% ipython --no-banner

In [1]: import numpy as np

In [2]: from numpy import linalg as LA

In [3]: np.set_printoptions(suppress=True, linewidth=200)

In [4]: def rnd(a):
   ...:     return np.round(a, 2) + 0
   ...: 

In [5]: E = np.loadtxt("out12.csv", delimiter=",")

In [6]: E
Out[6]: 
array([[  5.57,  -6.28,   6.23],
       [ -6.22,  -4.04,   0.5 ],
       [  5.03,   3.16,  -0.58],
       [  1.35,  -1.73,  -2.95],
       [  9.59,   1.06,   7.9 ],
       [ -5.17,   0.57,  -1.83],
       [  8.47,   0.93,   0.66],
       [ -1.63,   0.8 ,   4.03],
       [  5.96,   0.65,   4.96],
       [  1.49,  -5.12,  -1.61],
       [  0.83,   8.17,   0.74],
       [  3.46,   5.64,   1.05],
       [ -9.18,   1.61,  -0.91],
       [  1.12,  -2.05,  -5.5 ],
       [  2.28,   0.87,  -2.95],
       [ -2.54,  -4.07,  -2.89],
       [ -1.67,  -0.44,   2.7 ],
       [  8.86,   4.9 , -13.51],
       [ -1.34,  -3.79,   4.96],
       [ -1.17,  -5.82,   9.49],
       [ -7.76,   2.7 ,  -5.39],
       [ -5.4 ,   3.64,   1.88],
       [ 11.87,  -5.58,  -3.22],
       [ -1.14,   3.48,   3.71],
       [ -1.15,  -1.42,  -2.48]])

In [7]: Z = E[[3, 2]].astype(float)

In [8]: for _ in range(3):
   ...:     z = LA.norm(E[:, None] - Z, axis=-1).argmin(axis=1)
   ...:     Z = np.array([E[z == j].mean(axis=0) for j in range(2)])
   ...: 

In [9]: z
Out[9]: array([0, 0, 1, 0, 1, 0, 1, 0, 1, 0, 1, 1, 0, 0, 1, 0, 0, 1, 0, 0, 0, 0, 1, 0, 0])

In [10]: rnd(Z[1] - Z[0])
Out[10]: array([ 8.44,  3.57, -1.17])

In [11]: np.abs(Z[1] - Z[0]).argmax()
Out[11]: np.int64(0)

In [12]: rng = np.random.default_rng(5)

In [13]: A2 = E + rng.integers(-2, 3, (25, 2)) @ rng.integers(-2, 3, (2, 3))

In [14]: rnd(A2)
Out[14]: 
array([[  1.57,  -4.28,   9.23],
       [ -4.22,  -8.04,   6.5 ],
       [  5.03,   3.16,  -0.58],
       [  0.35,   0.27,  -5.95],
       [  7.59,   5.06,   1.9 ],
       [ -2.17,  -1.43,  -2.83],
       [  8.47,   0.93,   0.66],
       [  4.37,  -3.2 ,   2.03],
       [ 11.96,  -3.35,   2.96],
       [  3.49,  -9.12,   4.39],
       [  3.83,   4.17,   4.74],
       [  2.46,   7.64,  -1.95],
       [ -7.18,  -0.39,   0.09],
       [  1.12,  -4.05,  -0.5 ],
       [  4.28,  -3.13,   3.05],
       [ -6.54,  -2.07,   0.11],
       [  3.33,  -4.44,   2.7 ],
       [  6.86,   6.9 , -14.51],
       [ -4.34,  -1.79,   5.96],
       [ -1.17,  -3.82,   4.49],
       [-11.76,   6.7 ,  -7.39],
       [ -8.4 ,   7.64,  -2.12],
       [ 11.87,  -7.58,   1.78],
       [  4.86,  -0.52,   1.71],
       [ -0.15,  -3.42,   0.52]])

In [15]: np.abs(A2 - E).sum(axis=1)
Out[15]: array([ 9., 12.,  0.,  6., 12.,  6.,  0., 12., 12., 12., 11.,  6.,  5.,  7., 12.,  9.,  9.,  5.,  6.,  7., 10., 11.,  7., 12.,  6.])

In [16]: print(LA.matrix_rank(A2 - E, tol=1e-8))
2

In [17]: rnd(LA.svd(A2 - E, compute_uv=False))
Out[17]: array([22.79, 16.27,  0.  ])

In [18]: rnd(A2 - E)
Out[18]: 
array([[-4.,  2.,  3.],
       [ 2., -4.,  6.],
       [ 0.,  0.,  0.],
       [-1.,  2., -3.],
       [-2.,  4., -6.],
       [ 3., -2., -1.],
       [ 0.,  0.,  0.],
       [ 6., -4., -2.],
       [ 6., -4., -2.],
       [ 2., -4.,  6.],
       [ 3., -4.,  4.],
       [-1.,  2., -3.],
       [ 2., -2.,  1.],
       [ 0., -2.,  5.],
       [ 2., -4.,  6.],
       [-4.,  2.,  3.],
       [ 5., -4.,  0.],
       [-2.,  2., -1.],
       [-3.,  2.,  1.],
       [ 0.,  2., -5.],
       [-4.,  4., -2.],
       [-3.,  4., -4.],
       [ 0., -2.,  5.],
       [ 6., -4., -2.],
       [ 1., -2.,  3.]])

In [19]: Xs = E - E.mean(axis=0)

In [20]: left, sig, Vh = LA.svd(Xs, full_matrices=False)

In [21]: rnd(np.abs(Vh[-1]))
Out[21]: array([0.05, 0.93, 0.36])

In [22]: LA.matrix_rank(Xs)
Out[22]: np.int64(3)

In [23]: print(rnd((sig ** 2).sum() ** 2 / (sig ** 4).sum()))
2.73

In [24]: rnd(sig)
Out[24]: array([27.15, 24.74, 17.88])

In [25]: print(rnd(sig ** 2 / (sig ** 2).sum()))
[0.44 0.37 0.19]

In [26]: x0 = np.array([2, -2, 2])

In [27]: y = E @ x0

In [28]: rnd(LA.pinv(E) @ E)
Out[28]: 
array([[1., 0., 0.],
       [0., 1., 0.],
       [0., 0., 1.]])

In [29]: rnd(LA.solve(E.T @ E, E.T @ y))
Out[29]: array([ 2., -2.,  2.])

In [30]: y = y + 0.05 * rng.normal(size=25)

In [31]: print(rnd(y))
[ 36.11  -3.37   2.52   0.26  32.86 -15.16  16.35   3.18  20.49   9.93 -13.19  -2.32 -23.34  -4.62  -3.18  -2.71   2.88 -19.1   14.82  28.18 -31.71 -14.33  28.51  -1.88  -4.38]

In [32]: b, *_ = LA.lstsq(E, y)

In [33]: print([round(float(LA.norm(LA.solve(E.T @ E + lam * np.eye(3), E.T @ y))), 2) for lam in (0, 1, 10, 100)])
[3.46, 3.46, 3.41, 2.98]

In [34]: rnd(E.T @ (y - E @ b))
Out[34]: array([0., 0., 0.])

In [35]: A2 = np.c_[E[:, :2] @ np.array([[-1, -1], [-2, 2]]), np.array([-2, -1, 1, 2, 0, 2, -2, 0, 2, 1, -2, 0, 0, 0, -1, 2, -1, 1, 2, -2, 2, -2, 1, 0, 0])]

In [36]: rnd(A2)
Out[36]: 
array([[  6.99, -18.13,  -2.  ],
       [ 14.3 ,  -1.86,  -1.  ],
       [-11.35,   1.29,   1.  ],
       [  2.11,  -4.81,   2.  ],
       [-11.71,  -7.47,   0.  ],
       [  4.03,   6.31,   2.  ],
       [-10.33,  -6.61,  -2.  ],
       [  0.03,   3.23,   0.  ],
       [ -7.26,  -4.66,   2.  ],
       [  8.75, -11.73,   1.  ],
       [-17.17,  15.51,  -2.  ],
       [-14.74,   7.82,   0.  ],
       [  5.96,  12.4 ,   0.  ],
       [  2.98,  -5.22,   0.  ],
       [ -4.02,  -0.54,  -1.  ],
       [ 10.68,  -5.6 ,   2.  ],
       [  2.55,   0.79,  -1.  ],
       [-18.66,   0.94,   1.  ],
       [  8.92,  -6.24,   2.  ],
       [ 12.81, -10.47,  -2.  ],
       [  2.36,  13.16,   2.  ],
       [ -1.88,  12.68,  -2.  ],
       [ -0.71, -23.03,   1.  ],
       [ -5.82,   8.1 ,   0.  ],
       [  3.99,  -1.69,   0.  ]])

In [37]: LA.matrix_rank(A2)
Out[37]: np.int64(3)

In [38]: LA.matrix_rank(np.c_[E, A2])
Out[38]: np.int64(4)

In [39]: A2 = np.array([[2, 1, 0, 3], [1, 0, 3, 1], [3, 0, 1, 3], [2, 0, 0, 0]])

In [40]: arr = np.tril(A2)

In [41]: arr
Out[41]: 
array([[2, 0, 0, 0],
       [1, 0, 0, 0],
       [3, 0, 1, 0],
       [2, 0, 0, 0]])

In [42]: left, sig, Vh = LA.svd(arr)

In [43]: rnd(sig)
Out[43]: array([4.3, 0.7, 0. , 0. ])

In [44]: A2 = left[:, :2] @ np.diag(sig[:2]) @ Vh[:2]

In [45]: print(LA.matrix_rank(A2))
2

In [46]: rnd(np.abs(arr - A2).max())
Out[46]: np.float64(0.0)

In [47]: LA.lstsq(arr[:-1].T, arr[-1])[2]
Out[47]: np.int32(2)

In [48]: np.abs(np.diag(LA.qr(arr)[1])) > 1e-9
Out[48]: array([ True, False,  True, False])

In [49]: arr @ arr
Out[49]: 
array([[4, 0, 0, 0],
       [2, 0, 0, 0],
       [9, 0, 1, 0],
       [4, 0, 0, 0]])

In [50]: LA.matrix_power(arr - np.diag(np.diag(arr)), 4)
Out[50]: 
array([[0, 0, 0, 0],
       [0, 0, 0, 0],
       [0, 0, 0, 0],
       [0, 0, 0, 0]])

In [51]: [int(LA.matrix_rank(LA.matrix_power(arr, p))) for p in range(1, 5)]
Out[51]: [2, 2, 2, 2]

In [52]: A2 = arr + rng.integers(-2, 3, (4, 2)) @ rng.integers(-2, 3, (2, 4))

In [53]: A2
Out[53]: 
array([[ 0,  0,  2,  4],
       [ 4, -2, -3,  0],
       [-2,  3,  6,  1],
       [ 1,  1,  1, -1]])

In [54]: A2 - arr
Out[54]: 
array([[-2,  0,  2,  4],
       [ 3, -2, -3,  0],
       [-5,  3,  5,  1],
       [-1,  1,  1, -1]])

In [55]: print(LA.matrix_rank(A2 - arr, tol=1e-8))
2

In [56]: np.abs(A2 - arr).sum(axis=1)
Out[56]: array([ 8,  8, 14,  4])

In [57]: W = np.array([[3, 1, 1, 2, 1], [2, 2, 0, 1, 2], [2, 3, 3, 1, 0], [0, 3, 0, 2, 2]])

In [58]: b = np.array([1, 3, 2, 3, 2])

In [59]: act = np.maximum(arr @ W + b, 0)

In [60]: (act > 0).mean(axis=0)
Out[60]: array([1., 1., 1., 1., 1.])

In [61]: (act > 0).astype(int)
Out[61]: 
array([[1, 1, 1, 1, 1],
       [1, 1, 1, 1, 1],
       [1, 1, 1, 1, 1],
       [1, 1, 1, 1, 1]])

In [62]: print(LA.matrix_rank(act))
3

In [63]: Z = np.array([[1, 5, 3], [2, 1, 4], [4, 4, 0], [1, 5, 3], [4, 5, 1]])

In [64]: W @ Z
Out[64]: 
array([[15, 35, 20],
       [15, 27, 19],
       [21, 30, 21],
       [16, 23, 20]])

In [65]: (act @ Z).round(6).argmax(axis=1)
Out[65]: array([1, 1, 1, 1])

In [66]: X = np.load("test19.npy")

In [67]: X
Out[67]: 
array([[ 32, -12,  20],
       [-12,   9,  -6],
       [ 20,  -6,  13]])

In [68]: # rank 2

In [69]: print(np.allclose(X[:-1].T @ LA.lstsq(X[:-1].T, X[-1])[0], X[-1]))
True

In [70]: rnd(np.trace(LA.pinv(X) @ X))
Out[70]: np.float64(2.0)

In [71]: LA.lstsq(X[:-1].T, X[-1])[2]
Out[71]: np.int32(2)

In [72]: np.unique(X.round(6), axis=0).shape
Out[72]: (3, 3)

In [73]: rnd(X @ LA.pinv(X) @ X)
Out[73]: 
array([[ 32., -12.,  20.],
       [-12.,   9.,  -6.],
       [ 20.,  -6.,  13.]])

In [74]: np.abs(np.diag(LA.qr(X)[1])) > 1e-9
Out[74]: array([ True,  True, False])

In [75]: rk = LA.matrix_rank(X)

In [76]: rk
Out[76]: np.int64(2)

In [77]: N = LA.svd(X)[2][rk:].T

In [78]: rnd(N @ N.T)
Out[78]: 
array([[ 0.34,  0.15, -0.45],
       [ 0.15,  0.07, -0.2 ],
       [-0.45, -0.2 ,  0.6 ]])

In [79]: print(LA.matrix_rank(X.T @ X), LA.matrix_rank(X @ X.T))
2 2

In [80]: print(rnd(X @ N))
[[0.]
 [0.]
 [0.]]

In [81]: N.shape
Out[81]: (3, 1)

In [82]: [int(LA.matrix_rank(np.delete(X, i, axis=0))) for i in range(3)]
Out[82]: [2, 2, 2]

In [83]: rnd(N[:, 0] / N[np.abs(N[:, 0]).round(6).argmax(), 0])
Out[83]: array([-0.75, -0.33,  1.  ])

In [84]: P = np.triu(np.array([[3, 5, 5], [5, 3, 3], [5, 2, 4]]), 1) + np.eye(3)

In [85]: A2 = P @ X @ LA.inv(P)

In [86]: rnd(np.poly(A2))
Out[86]: array([  1., -54., 241.,   0.])

In [87]: P @ X - X @ P
Out[87]: 
array([[  40., -145.,  -89.],
       [  60.,   42.,   72.],
       [   0., -100.,  -82.]])

In [88]: x0 = np.array([1, 4, 2])

In [89]: y = E @ x0

In [90]: b, lr = np.zeros(3), 1 / LA.norm(E, 2) ** 2

In [91]: for i in range(4):
    ...:     b -= lr * E.T @ (E @ b - y)
    ...:     if i % 1 == 0: print(i, round(LA.norm(E @ b - y), 2))
    ...: 
0 46.38
1 26.73
2 15.41
3 8.89

In [92]: rnd(LA.cond(E))
Out[92]: np.float64(1.54)

In [93]: rnd(b)
Out[93]: array([0.98, 3.54, 1.82])

In [94]: cov = np.cov(E, rowvar=False)

In [95]: np.median(E, axis=0)
Out[95]: array([0.83, 0.65, 0.5 ])

In [96]: rnd(LA.eigvalsh(cov)[::-1])
Out[96]: array([30.72, 25.5 , 13.33])

In [97]: print(cov.shape)
(3, 3)

In [98]: rnd(np.corrcoef(E.T))
Out[98]: 
array([[ 1.  , -0.03, -0.02],
       [-0.03,  1.  , -0.22],
       [-0.02, -0.22,  1.  ]])
